$ python -q
>>> import numpy as np
>>> from numpy import linalg as LA
>>> np.set_printoptions(precision=2, suppress=True, linewidth=140, sign=" ")
>>> K = np.array([[21.0, 6.97], [8.91, 3.0], [-0.04, -0.08], [24.02, 7.98]])
>>> # column 0 is much longer than the rest
>>> O = K.astype(float).copy()
>>> for j in range(2):
...     O[:, j] -= O[:, :j] @ (O[:, :j].T @ O[:, j])
...     O[:, j] /= LA.norm(O[:, j])
... 
>>> O.round(2) + 0
array([[ 0.63, -0.14],
       [ 0.27,  0.49],
       [ 0.  , -0.86],
       [ 0.73, -0.06]])
>>> np.round(O.T @ O, 2) + 0
array([[ 1.,  0.],
       [ 0.,  1.]])
>>> print(np.round(O.T @ K, 2) + 0)
[[ 33.13  11.01]
 [  0.     0.08]]
>>> M = np.load("w.npy")
>>> M
array([[-0.05, -0.38, -0.56],
       [ 0.15,  0.31,  0.45],
       [ 0.  , -0.38, -0.57],
       [ 0.  , -0.83, -0.96],
       [ 0.64,  0.56,  0.71],
       [ 0.24, -0.45, -0.68],
       [ 0.24, -0.24, -0.41],
       [ 0.42, -0.16, -0.34],
       [ 0.5 ,  0.45,  0.58],
       [-0.1 ,  0.38,  0.58]])
>>> rng = np.random.default_rng(42076)
>>> other = M + rng.integers(-2, 3, (10, 2)) @ rng.integers(-2, 3, (2, 3))
>>> other
array([[ 1.95, -0.38, -0.56],
       [ 0.15,  4.31,  0.45],
       [ 0.  ,  1.62, -0.57],
       [-2.  , -0.83, -0.96],
       [ 6.64, -1.44,  0.71],
       [ 2.24,  1.55, -0.68],
       [ 0.24,  1.76, -0.41],
       [ 4.42, -0.16, -0.34],
       [ 2.5 ,  0.45,  0.58],
       [-4.1 ,  4.38,  0.58]])
>>> other - M
array([[ 2.,  0.,  0.],
       [ 0.,  4.,  0.],
       [ 0.,  2.,  0.],
       [-2.,  0.,  0.],
       [ 6., -2.,  0.],
       [ 2.,  2.,  0.],
       [ 0.,  2.,  0.],
       [ 4.,  0.,  0.],
       [ 2.,  0.,  0.],
       [-4.,  4.,  0.]])
>>> LA.svd(other - M, compute_uv=False)
array([ 9.8,  6. ,  0. ])
>>> Ac = M - M.mean(axis=0)
>>> left, sig, Vh = LA.svd(Ac, full_matrices=False)
>>> np.abs(left[:, 0]).argmax()
np.int64(3)
>>> np.searchsorted(np.cumsum(sig ** 2) / (sig ** 2).sum(), 0.9) + 1
np.int64(1)
>>> np.round(Ac.mean(axis=0), 2) + 0
array([ 0.,  0.,  0.])
>>> labels = rng.permutation(3)
>>> other = M[:, labels] * rng.choice([-1, 1], 3)
>>> other
array([[-0.56, -0.38,  0.05],
       [ 0.45,  0.31, -0.15],
       [-0.57, -0.38, -0.  ],
       [-0.96, -0.83, -0.  ],
       [ 0.71,  0.56, -0.64],
       [-0.68, -0.45, -0.24],
       [-0.41, -0.24, -0.24],
       [-0.34, -0.16, -0.42],
       [ 0.58,  0.45, -0.5 ],
       [ 0.58,  0.38,  0.1 ]])
>>> left, _, Vh = LA.svd(M.T @ other)
>>> np.round(LA.lstsq(M, other)[0], 2) + 0
array([[ 0.,  0., -1.],
       [ 0.,  1.,  0.],
       [ 1.,  0.,  0.]])
>>> x0 = np.array([0, 0, 1])
>>> rhs = other @ x0
>>> np.round(LA.solve(other.T @ other, other.T @ rhs), 2) + 0
array([ 0.,  0.,  1.])
>>> np.round(LA.pinv(other) @ other, 2) + 0
array([[ 1.,  0.,  0.],
       [ 0.,  1.,  0.],
       [ 0.,  0.,  1.]])
>>> print(rhs)
[ 0.05 -0.15  0.    0.   -0.64 -0.24 -0.24 -0.42 -0.5   0.1 ]
>>> np.round(LA.lstsq(other, rhs)[0], 2) + 0
array([ 0.,  0.,  1.])
>>> rhs = rhs + 0.3 * rng.normal(size=10)
>>> rhs.round(2) + 0
array([ 0.14, -0.36, -0.3 ,  0.  , -0.34,  0.04, -0.42, -0.49, -0.7 ,  0.14])
>>> coef, *_ = LA.lstsq(other, rhs)
>>> coef
array([ 0.22, -0.29,  0.93])
>>> round(LA.norm(rhs - other @ coef), 2)
np.float64(0.62)
>>> other = K + rng.integers(-2, 3, (4, 1)) @ rng.integers(-2, 3, (1, 2))
>>> other
array([[19.  ,  4.97],
       [ 6.91,  1.  ],
       [-1.04, -1.08],
       [25.02,  8.98]])
>>> other - K
array([[-2., -2.],
       [-2., -2.],
       [-1., -1.],
       [ 1.,  1.]])
>>> np.round(LA.svd(other - K, compute_uv=False), 2) + 0
array([ 4.47,  0.  ])
>>> LA.matrix_rank(other - K, tol=1e-8)
np.int64(1)
>>> np.abs(other - K).sum(axis=1)
array([ 4.,  4.,  2.,  2.])
>>> F = np.array([[0, -5], [-8, -3]])
>>> F[:, 0] = 2 * F[:, 1]
>>> F
array([[-10,  -5],
       [ -6,  -3]])
>>> LA.cond(F) > 100
np.True_
>>> np.round(LA.norm(F, 2) / LA.norm(F), 2)
np.float64(1.0)
>>> basis = M[[7, 6]].astype(float)
>>> for _ in range(3):
...     labels = LA.norm(M[:, None] - basis, axis=-1).argmin(axis=1)
...     basis = np.array([M[labels == j].mean(axis=0) for j in range(2)])
... 
>>> labels
array([ 1,  0,  1,  1,  0,  1,  1,  1,  0,  0])
>>> np.bincount(labels)
array([ 4,  6])
>>> r0, v = F[0], F[1]
>>> print(r0 @ v)
75
>>> pr = (r0 @ v) / (r0 @ r0) * r0
>>> pr
array([-6., -3.])
>>> LA.matrix_rank(np.outer(r0, v))
np.int64(1)
>>> P = np.triu(np.array([[-5, -2], [-5, -4]]), 1) + np.eye(2)
>>> other = P @ F @ LA.inv(P)
>>> np.round(LA.det(other), 2)
np.float64(0.0)
>>> LA.matrix_rank(other)
np.int64(1)
>>> np.trace(other), np.trace(F)
(np.float64(-13.0), np.int64(-13))
>>> other
array([[  2.,   5.],
       [ -6., -15.]])
>>> P @ F - F @ P
array([[ 12., -14.],
       [  0., -12.]])
>>> A = np.array([[-2.99, -16.91, -15.02, -21.95],
...     [-4.01, 4.03, 2.06, 1.98],
...     [7.02, 3.98, 7.02, 8.02],
...     [11.98, -4.92, -1.1, 3.03]])
>>> round(float(LA.norm(A, 1)), 2), np.round(LA.norm(A, np.inf), 2)
(34.98, np.float64(56.87))
>>> print(round(LA.norm(A[2], 1), 2), round(LA.norm(A[2], np.inf), 2))
26.04 8.02
>>> round(LA.norm(A, 2), 2)
np.float64(34.05)
>>> print(LA.norm(A, axis=0))
[ 14.76  18.5   16.74  23.65]
>>> other = A / np.sqrt((A ** 2).mean(axis=1, keepdims=True))
>>> print(LA.norm(other, axis=1))
[ 2.  2.  2.  2.]
>>> other[0]
array([-0.19, -1.07, -0.95, -1.39])
>>> LA.matrix_rank(other) == LA.matrix_rank(A)
np.True_
>>> round(np.einsum("ij,ji->", A, A), 2)
np.float64(-538.27)
>>> round(float(LA.det(A[::-1])), 2)
37.05
>>> round(float(LA.det(2 * A)), 2), round(float(LA.det(A)), 2)
(592.82, 37.05)
>>> np.poly(A)
array([   1.  ,  -11.09,  330.63, -715.21,   37.05])
>>> print(round(float(LA.det(A.T)), 2))
37.05
>>> LA.eigvals(A)
array([ 4.39+17.06j,  4.39-17.06j,  0.05 +0.j  ,  2.25 +0.j  ])
>>> feats = np.load("a.npy")
>>> feats
array([[-1, -1,  0],
       [ 0,  0, -2],
       [ 0, -2, -2],
       [-1, -4,  0],
       [ 1, -5, -2],
       [ 1, -4, -3],
       [ 0, -6, -3],
       [-1, -5, -4],
       [-3, -4, -2],
       [-3, -6, -1],
       [-5, -5, -2],
       [-6, -6, -3],
       [-5, -4, -1],
       [-5, -3, -1],
       [-5, -4, -2],
       [-3, -2, -2]])
>>> O, r_ = LA.qr(feats)
>>> round(float(abs(r_[0, 0])), 2), np.round(LA.norm(feats[:, 0]), 2)
(12.96, np.float64(12.96))
>>> r_
array([[ 12.96,  11.8 ,   4.78],
       [  0.  , -11.9 ,  -5.76],
       [  0.  ,   0.  ,   4.24]])
>>> np.abs(np.diag(r_))
array([ 12.96,  11.9 ,   4.24])
>>> mat = np.load("m.npy")
>>> mat
array([[  0,   0,   0],
       [  0,   9,  21],
       [  0,  21,  49]])
>>> # null space of dimension 2
>>> other = np.array([[3, 1, 1], [-3, 0, 0]])
>>> basis = np.kron(other, mat)
>>> print(basis.shape)
(6, 9)
>>> vals, evecs = LA.eigh(mat)
>>> print(np.abs(evecs[:, -1]).round(6).argmax())
2
>>> np.round(evecs.T @ evecs, 2) + 0
array([[ 1.,  0.,  0.],
       [ 0.,  1.,  0.],
       [ 0.,  0.,  1.]])
>>> evecs @ np.diag(vals) @ evecs.T
array([[  0.,   0.,   0.],
       [  0.,   9.,  21.],
       [  0.,  21.,  49.]])
>>> np.abs(evecs[:, -1])
array([ 0.  ,  0.39,  0.92])
>>> round(float(LA.norm(mat, 2) / LA.norm(mat)), 2)
1.0
>>> [round(float(x), 2) for x in LA.svd(mat, compute_uv=False)[:3]]
[58.0, 0.0, 0.0]
>>> np.argsort(-LA.norm(mat, axis=0).round(6), kind="stable")[:3]
array([ 2,  1,  0])
>>> sig = 10 * 0.5 ** np.arange(3)
>>> O, _ = LA.qr(np.array([[-2.4, 0.4, -2.3], [0.1, -0.3, 0.0], [-0.3, 0.0, -0.3]]))
>>> m1 = rng.normal(size=(16, 3)) * sig @ O
>>> print(m1)
[[  8.51   1.24  -0.09]
 [ -8.83   7.06  -1.02]
 [-12.45  -5.78  -0.95]
 [-13.05  -2.43  -2.47]
 [  1.25   1.13   0.89]
 [  8.25   5.05   0.8 ]
 [ 12.85  -7.09   1.79]
 [  5.95  -1.3    0.72]
 [ -5.88   5.58   2.19]
 [ -4.79  -4.06  -0.81]
 [ 11.06   8.39   6.51]
 [  3.72   4.35   3.59]
 [ -9.2    0.34   0.15]
 [ -8.41   3.95  -0.73]
 [  8.82   6.05   3.63]
 [-14.08   8.36   4.61]]
>>> other = m1 / LA.norm(m1, axis=1, keepdims=True)
>>> cov = other @ other.T
>>> round(float(np.degrees(np.arccos(np.clip(cov[8, 4], -1, 1)))), 2)
86.68
>>> np.argwhere(np.triu(np.abs(cov) > 0.95, 1))
array([[  0,   2],
       [  0,   3],
       [  0,  12],
       [  1,   6],
       [  1,  13],
       [  2,   3],
       [  2,   5],
       [  2,   9],
       [  2,  14],
       [  3,  12],
       [  4,  10],
       [  4,  11],
       [  4,  14],
       [  5,   9],
       [  5,  14],
       [  6,   7],
       [  6,  13],
       [  7,  12],
       [  7,  13],
       [  8,  15],
       [  9,  10],
       [  9,  14],
       [ 10,  11],
       [ 10,  14]])
>>> (cov - 2 * np.eye(16)).round(6).argmax(axis=1)
array([  7,  13,   3,   2,  10,  14,   7,   6,  15,   2,   4,   4,   3,   1,  10,   8])
>>> cov[8]
array([-0.6 ,  0.93,  0.34,  0.51,  0.06, -0.23, -0.9 , -0.79,  1.  ,  0.07, -0.03,  0.18,  0.73,  0.89, -0.11,  0.98])
>>> other = np.array([[1, 1, 0], [2, 0, 1], [2, 1, 0]])
>>> W0 = np.tril(other)
>>> W0
array([[ 1,  0,  0],
       [ 2,  0,  0],
       [ 2,  1,  0]])
>>> # triangular
>>> labels = rng.permutation(3)
>>> labels
array([ 1,  0,  2])
>>> other = W0[labels][:, labels]
>>> np.allclose(other, W0)
False
>>> np.round(LA.det(other), 2), round(LA.det(W0[labels]), 2)
(np.float64(0.0), np.float64(0.0))
>>> left, sig, Vh = LA.svd(W0)
>>> evecs = Vh[:(sig > 1e-8).sum()]
>>> x0 = W0[2] + -2 * W0[0] + rng.integers(2) * np.eye(3)[0]
>>> print(x0)
[ 1.  1.  0.]
>>> LA.matrix_rank(np.vstack([W0, x0]))
np.int64(2)
>>> np.allclose(evecs.T @ evecs @ x0, x0)
True
